$ python -q
>>> import numpy as np
>>> from numpy import linalg as LA
>>> np.set_printoptions(precision=2, suppress=True, linewidth=140)
>>> r0 = np.array([-2, -3, -3, 0])
>>> E = np.array([np.roll(r0, i) for i in range(4)])
>>> print(E)
[[-2 -3 -3  0]
 [ 0 -2 -3 -3]
 [-3  0 -2 -3]
 [-3 -3  0 -2]]
>>> Q, vecs = LA.qr(E[:, :1])[0], LA.qr(E[:, 1:])[0]
>>> sv = LA.svd(Q.T @ vecs, compute_uv=False)
>>> print(round(LA.norm(Q @ Q.T - vecs @ vecs.T, 2), 2))
1.0
>>> print(sv)
[0.78]
>>> print(np.degrees(np.arccos(sv.clip(0, 1))))
[38.67]
>>> print(LA.eigvals(E))
[-8.+0.j  1.+3.j  1.-3.j -2.+0.j]
>>> print(np.kron(np.eye(2, dtype=int), E))
[[-2 -3 -3  0  0  0  0  0]
 [ 0 -2 -3 -3  0  0  0  0]
 [-3  0 -2 -3  0  0  0  0]
 [-3 -3  0 -2  0  0  0  0]
 [ 0  0  0  0 -2 -3 -3  0]
 [ 0  0  0  0  0 -2 -3 -3]
 [ 0  0  0  0 -3  0 -2 -3]
 [ 0  0  0  0 -3 -3  0 -2]]
>>> print(np.einsum("ij,ji->", E, E))
52
>>> print(np.poly(E))
[  1.   8.   6.  68. 160.]
>>> F = np.array([[-4.41, 5.99, 14.81],
...     [-4.21, 4.77, 13.61],
...     [-4.09, 3.89, 15.48],
...     [-3.85, 5.89, 15.43],
...     [-4.75, 5.15, 15.44],
...     [-4.68, 5.02, 14.14],
...     [-5.77, 4.87, 14.26],
...     [-5.44, 5.62, 13.9],
...     [-3.51, 5.0, 13.4],
...     [-6.81, 6.59, 15.21],
...     [-5.45, 3.41, 14.21],
...     [-4.21, 4.98, 14.64],
...     [-5.17, 6.03, 15.45],
...     [-5.1, 4.65, 14.97],
...     [-4.22, 4.99, 13.73],
...     [-5.61, 5.7, 14.71],
...     [-4.14, 5.05, 15.37],
...     [-4.34, 5.14, 13.87]])
>>> C2 = F.T @ F
>>> print(np.allclose(C2, C2.T))
True
>>> print((F @ F.T).shape)
(18, 18)
